$ python3 -q
>>> import numpy as np
>>> np.set_printoptions(precision=2, suppress=True, linewidth=120)
>>> K = np.array([[0.2, -0.4, 0.0, -0.5],
...     [-0.5, -0.2, 0.4, -0.5],
...     [-2.1, 0.1, -0.8, 0.4],
...     [1.1, 1.2, -0.6, 0.0]])
>>> K[:, 2] *= 10
>>> K
array([[ 0.2, -0.4,  0. , -0.5],
       [-0.5, -0.2,  4. , -0.5],
       [-2.1,  0.1, -8. ,  0.4],
       [ 1.1,  1.2, -6. ,  0. ]])
>>> (K + K.T) / 2
array([[ 0.2 , -0.45, -1.05,  0.3 ],
       [-0.45, -0.2 ,  2.05,  0.35],
       [-1.05,  2.05, -8.  , -2.8 ],
       [ 0.3 ,  0.35, -2.8 ,  0.  ]])
>>> np.trace(K)
np.float64(-8.0)
>>> np.sort(np.abs(np.linalg.eigvals(K)))
array([0.71, 1.35, 1.35, 7.77])
>>> np.round(np.linalg.det(K), 2)
np.float64(-10.04)
>>> np.round(np.abs(np.linalg.eigvals(K)).max(), 2)
np.float64(7.77)
>>> round(float(np.linalg.det(2 * K)), 2), np.round(np.linalg.det(K), 2)
(-160.61, np.float64(-10.04))
>>> np.einsum("ii->", K)
np.float64(-8.0)
>>> round(np.linalg.det(K.T), 2)
np.float64(-10.04)
>>> data = np.vander(np.arange(2) - 1, 4, increasing=True)
>>> data
array([[ 1, -1,  1, -1],
       [ 1,  0,  0,  0]])
>>> T = np.stack([data, 4 * data, data[::-1]])
>>> np.linalg.matrix_rank(T.reshape(3, -1))
np.int64(2)
>>> (T @ data.T).shape
(3, 2, 2)
>>> J = np.loadtxt("run18.csv", delimiter=",")
>>> J
array([[ 6.,  4.],
       [ 4., 10.]])
>>> P = np.triu(np.array([[0, 2], [0, -1]]), 1) + np.eye(2)
>>> A2 = P @ J @ np.linalg.inv(P)
>>> A2
array([[14., -4.],
       [ 4.,  2.]])
>>> np.poly(A2)
array([  1., -16.,  44.])
>>> np.trace(A2), np.trace(J)
(np.float64(16.0), np.float64(16.0))
>>> w, vecs = np.linalg.eigh(J)
>>> x0 = np.array([1, 0])
>>> x0 @ J @ x0
np.float64(6.0)
>>> np.abs(J).sum(axis=1).max(), np.round(np.abs(w).max(), 2)
(np.float64(14.0), np.float64(12.47))
>>> vecs * np.sqrt(w) @ vecs.T
array([[2.34, 0.74],
       [0.74, 3.07]])
>>> vecs * np.abs(w) @ vecs.T
array([[ 6.,  4.],
       [ 4., 10.]])
>>> feats = np.array([[0, 0, 0, 0], [0, -2, 0, 0], [0, 0, -1, 0], [0, 0, 0, -2]])
>>> np.trace(feats)
np.int64(-5)
>>> np.linalg.matrix_power(feats, 2)
array([[0, 0, 0, 0],
       [0, 4, 0, 0],
       [0, 0, 1, 0],
       [0, 0, 0, 4]])
>>> np.allclose(feats, feats.T)
True
>>> round(np.abs(np.linalg.eigvals(feats)).max(), 2)
np.float64(2.0)
>>> round(np.linalg.det(feats), 2)
np.float64(0.0)
>>> feats @ feats
array([[0, 0, 0, 0],
       [0, 4, 0, 0],
       [0, 0, 1, 0],
       [0, 0, 0, 4]])
>>> np.abs(np.diag(np.linalg.qr(feats)[1])) > 1e-9
array([False,  True,  True,  True])
>>> np.allclose(feats[:-1].T @ np.linalg.lstsq(feats[:-1].T, feats[-1])[0], feats[-1])
False
>>> np.kron(np.eye(2, dtype=int), feats)
array([[ 0,  0,  0,  0,  0,  0,  0,  0],
       [ 0, -2,  0,  0,  0,  0,  0,  0],
       [ 0,  0, -1,  0,  0,  0,  0,  0],
       [ 0,  0,  0, -2,  0,  0,  0,  0],
       [ 0,  0,  0,  0,  0,  0,  0,  0],
       [ 0,  0,  0,  0,  0, -2,  0,  0],
       [ 0,  0,  0,  0,  0,  0, -1,  0],
       [ 0,  0,  0,  0,  0,  0,  0, -2]])
>>> np.linalg.eigvals(feats)
array([ 0., -2., -1., -2.])
>>> np.round(np.linalg.det(feats.T), 2)
np.float64(0.0)
>>> np.einsum("ii->", feats)
np.int64(-5)
>>> M = np.loadtxt("mat.csv", delimiter=",")
>>> M
array([[-0.2 , -1.2 ,  0.7 ],
       [ 0.8 ,  1.2 , -2.6 ],
       [ 0.3 ,  1.1 , -1.19],
       [-0.7 ,  1.1 ,  2.24],
       [ 0.8 ,  1.6 , -2.6 ],
       [-0.4 ,  1.4 ,  0.9 ],
       [-0.1 , -0.1 , -0.19],
       [ 1.7 , -1.1 , -5.24],
       [-0.4 ,  0.3 ,  1.68],
       [ 0.  , -0.3 , -0.13],
       [-1.7 ,  1.6 ,  4.7 ],
       [-0.8 , -0.5 ,  2.24],
       [ 1.5 , -1.4 , -4.24],
       [-1.6 ,  0.6 ,  4.76],
       [-0.5 ,  1.4 ,  1.4 ],
       [ 0.5 , -0.4 , -1.8 ],
       [-0.3 ,  0.2 ,  1.25],
       [ 2.4 , -1.1 , -6.9 ],
       [-0.8 , -0.5 ,  2.41],
       [ 0.3 , -1.5 , -0.43],
       [-0.1 ,  0.6 ,  0.03],
       [-0.9 , -0.8 ,  3.1 ],
       [-1.4 ,  0.  ,  4.05],
       [-0.7 , -0.2 ,  1.95]])
>>> U, sig, VT = np.linalg.svd(M)
>>> np.argmax(sig[:-1] / (sig[1:] + 1e-6)) + 1
np.int64(2)
>>> sig
array([15.36,  4.53,  0.37])
>>> A2 = U[:, :2] @ np.diag(sig[:2]) @ VT[:2]
>>> np.linalg.matrix_rank(A2)
np.int64(2)
>>> np.round(np.linalg.norm(M - A2) / np.linalg.norm(M), 2)
np.float64(0.02)
>>> q, vecs = np.linalg.qr(M[:, :1])[0], np.linalg.qr(M[:, 1:])[0]
>>> sig = np.linalg.svd(q.T @ vecs, compute_uv=False)
>>> (sig > 0.9).sum()
np.int64(1)
>>> A2 = np.array([[-7, 7, 8], [5, -9, 4], [1, -9, 4]])
>>> np.vstack([M, A2.T]).shape
(27, 3)
>>> np.linalg.matrix_rank(M @ A2)
np.int64(3)
>>> Ac = M - M.mean(axis=0)
>>> U, sig, VT = np.linalg.svd(Ac, full_matrices=False)
>>> sig
array([15.3 ,  4.52,  0.37])
>>> np.abs(VT[-1])
array([0.95, 0.05, 0.31])
>>> VT[0] * np.sign(VT[0, np.abs(VT[0]).argmax()])
array([-0.32,  0.11,  0.94])
>>> round((sig ** 2).sum() ** 2 / (sig ** 4).sum(), 2)
np.float64(1.17)
>>> np.abs(VT[0]).argmax()
np.int64(2)
>>> np.round(Ac.mean(axis=0), 2) + 0
array([0., 0., 0.])
>>> mat = np.loadtxt("x.csv", delimiter=",")
>>> mat
array([[-5.98, -2.96,  0.03],
       [-6.01, -3.01, -0.03],
       [-6.  , -3.03,  0.01],
       [-5.98, -2.99,  0.02],
       [-5.99, -3.  , -0.01],
       [ 8.02, -4.  ,  7.97],
       [ 7.99, -3.99,  8.  ],
       [ 8.  , -3.99,  8.02],
       [ 7.98, -3.97,  8.03],
       [ 7.99, -4.01,  8.01]])
>>> A2 = np.c_[mat[:, :1] @ np.array([[2]]), np.array([0, 3, 1, 2, 0, 0, 2, 3, 2, 2])]
>>> A2
array([[-11.96,   0.  ],
       [-12.02,   3.  ],
       [-12.  ,   1.  ],
       [-11.96,   2.  ],
       [-11.98,   0.  ],
       [ 16.04,   0.  ],
       [ 15.98,   2.  ],
       [ 16.  ,   3.  ],
       [ 15.96,   2.  ],
       [ 15.98,   2.  ]])
>>> np.linalg.matrix_rank(A2)
np.int64(2)
>>> np.round(np.linalg.norm(A2 - mat @ np.linalg.lstsq(mat, A2)[0], axis=0), 2) + 0
array([0.  , 3.39])
>>> np.linalg.norm(np.linalg.qr(mat)[0].T @ A2, axis=0) ** 2 / ((A2 ** 2).sum(axis=0) + 1e-12)
array([1.  , 0.67])
>>> m1 = np.load("arr.npy")
>>> m1
array([[ 1.08, -0.27, -1.45],
       [ 1.1 , -0.3 , -1.3 ],
       [ 0.4 , -0.6 ,  0.3 ]])
>>> u = np.array([3, 0, 2])
>>> A2 = m1 + np.outer(u, np.eye(3)[0])
>>> A2
array([[ 4.08, -0.27, -1.45],
       [ 1.1 , -0.3 , -1.3 ],
       [ 2.4 , -0.6 ,  0.3 ]])
>>> np.linalg.matrix_rank(np.linalg.inv(A2) - np.linalg.inv(m1), tol=1e-8)
np.int64(1)
>>> np.linalg.matrix_rank(A2 - m1)
np.int64(1)
>>> T = np.stack([m1, -1 * m1, m1[::-1]])
>>> (T @ m1.T).shape
(3, 3, 3)
>>> T.sum(axis=0)
array([[ 0.4 , -0.6 ,  0.3 ],
       [ 1.1 , -0.3 , -1.3 ],
       [ 1.08, -0.27, -1.45]])
>>> np.linalg.det(T)
array([ 0.07, -0.07, -0.07])
>>> ang = np.deg2rad(90)
>>> W0 = np.eye(4)
>>> W0[np.ix_([0, 1], [0, 1])] = [[np.cos(ang), -np.sin(ang)], [np.sin(ang), np.cos(ang)]]
>>> W0.round(2) + 0
array([[ 0., -1.,  0.,  0.],
       [ 1.,  0.,  0.,  0.],
       [ 0.,  0.,  1.,  0.],
       [ 0.,  0.,  0.,  1.]])
>>> round(np.linalg.det(m1.T), 2)
np.float64(0.07)
>>> np.einsum("ii->", m1)
np.float64(1.08)
>>> np.poly(m1)
array([ 1.  , -1.08,  0.01, -0.07])
>>> round(np.linalg.eigvals(m1).sum().real, 2)
np.float64(1.08)
